In [1]: import numpy as np

In [2]: import numpy.linalg as la

In [3]: np.set_printoptions(precision=2, suppress=True, linewidth=200)

In [4]: A = np.minimum.outer(np.arange(1, 5), np.arange(1, 5)) * 4

In [5]: print(A)
[[ 4  4  4  4]
 [ 4  8  8  8]
 [ 4  8 12 12]
 [ 4  8 12 16]]

In [6]: Q, vecs = la.qr(A[:, :1])[0], la.qr(A[:, 1:])[0]

In [7]: sig = la.svd(Q.T @ vecs, compute_uv=False)

In [8]: print(sig)
[0.97]

In [9]: print(np.degrees(np.arccos(sig.clip(0, 1))))
[12.92]

In [10]: B = np.array([[0, 4, 4], [4, 5, 1]])

In [11]: basis = np.kron(B, A)

In [12]: print(basis.shape)
(8, 12)

In [13]: print(round(la.norm(basis, 2), 2), np.round(la.norm(B, 2) * la.norm(A, 2), 2))
260.11 260.11

In [14]: print(basis)
[[ 0  0  0  0 16 16 16 16 16 16 16 16]
 [ 0  0  0  0 16 32 32 32 16 32 32 32]
 [ 0  0  0  0 16 32 48 48 16 32 48 48]
 [ 0  0  0  0 16 32 48 64 16 32 48 64]
 [16 16 16 16 20 20 20 20  4  4  4  4]
 [16 32 32 32 20 40 40 40  4  8  8  8]
 [16 32 48 48 20 40 60 60  4  8 12 12]
 [16 32 48 64 20 40 60 80  4  8 12 16]]

In [15]: x0 = np.array([1, -1, -3, 1, 3, -2, -3, 1, 3, 1, -3, 2])

In [16]: print(la.norm(basis @ x0) <= la.norm(basis, 2) * la.norm(x0) + 1e-9)
True

In [17]: print(basis @ np.ones(12))
[128. 224. 288. 320. 160. 280. 360. 400.]

In [18]: print(basis * x0)
[[   0    0    0    0   48  -32  -48   16   48   16  -48   32]
 [   0    0    0    0   48  -64  -96   32   48   32  -96   64]
 [   0    0    0    0   48  -64 -144   48   48   32 -144   96]
 [   0    0    0    0   48  -64 -144   64   48   32 -144  128]
 [  16  -16  -48   16   60  -40  -60   20   12    4  -12    8]
 [  16  -32  -96   32   60  -80 -120   40   12    8  -24   16]
 [  16  -32 -144   48   60  -80 -180   60   12    8  -36   24]
 [  16  -32 -144   64   60  -80 -180   80   12    8  -36   32]]

In [19]: print(basis @ np.eye(12)[11])
[16. 32. 48. 64.  4.  8. 12. 16.]

In [20]: print(np.einsum("ij,j->i", basis, x0))
[  32  -32  -80  -32  -40 -168 -244 -200]

In [21]: ev, vecs = la.eig(A)

In [22]: print(np.round(A @ vecs[:, 0] - ev[0] * vecs[:, 0], 2) + 0)
[0. 0. 0. 0.]

In [23]: print(ev)
[33.16  4.    1.7   1.13]

In [24]: rng = np.random.default_rng(30887)

In [25]: lab = rng.permutation(4)

In [26]: print(lab)
[1 3 2 0]

In [27]: B = A[lab][:, lab]

In [28]: print(B)
[[ 8  8  8  4]
 [ 8 16 12  4]
 [ 8 12 12  4]
 [ 4  4  4  4]]

In [29]: print(np.diag(B))
[ 8 16 12  4]

In [30]: print(round(float(la.det(B)), 2), round(float(la.det(A[lab])), 2))
256.0 256.0

In [31]: W0 = np.load("dump.npy")

In [32]: print(W0)
[[0.25 0.   0.   0.25 0.25 0.25]
 [0.33 0.33 0.   0.33 0.   0.  ]
 [0.   0.   0.5  0.5  0.   0.  ]
 [0.   0.5  0.   0.5  0.   0.  ]
 [0.   0.   0.   0.5  0.5  0.  ]
 [0.   0.   0.   0.   0.5  0.5 ]]

In [33]: # rows sum to 1

In [34]: Q, Rm = la.qr(W0)

In [35]: print(np.abs(np.diag(Rm)))
[0.42 0.54 0.5  0.53 0.5  0.17]

In [36]: print(Q.round(2) + 0)
[[-0.6   0.3   0.   -0.26  0.    0.7 ]
 [-0.8  -0.22  0.    0.19  0.   -0.52]
 [ 0.    0.    1.    0.    0.    0.  ]
 [ 0.   -0.93  0.   -0.13  0.    0.35]
 [ 0.    0.    0.   -0.94  0.   -0.35]
 [ 0.    0.    0.    0.   -1.    0.  ]]

In [37]: print(np.round(abs(Rm[0, 0]), 2), round(la.norm(W0[:, 0]), 2))
0.42 0.42

In [38]: print(Q.shape, Rm.shape)
(6, 6) (6, 6)

In [39]: print(np.allclose(Rm.T @ Rm, W0.T @ W0))
True

In [40]: print(np.round(Q @ Rm, 2) + 0)
[[0.25 0.   0.   0.25 0.25 0.25]
 [0.33 0.33 0.   0.33 0.   0.  ]
 [0.   0.   0.5  0.5  0.   0.  ]
 [0.   0.5  0.   0.5  0.   0.  ]
 [0.   0.   0.   0.5  0.5  0.  ]
 [0.   0.   0.   0.   0.5  0.5 ]]

In [41]: print(np.round(Q.T @ Q, 2) + 0)
[[1. 0. 0. 0. 0. 0.]
 [0. 1. 0. 0. 0. 0.]
 [0. 0. 1. 0. 0. 0.]
 [0. 0. 0. 1. 0. 0.]
 [0. 0. 0. 0. 1. 0.]
 [0. 0. 0. 0. 0. 1.]]
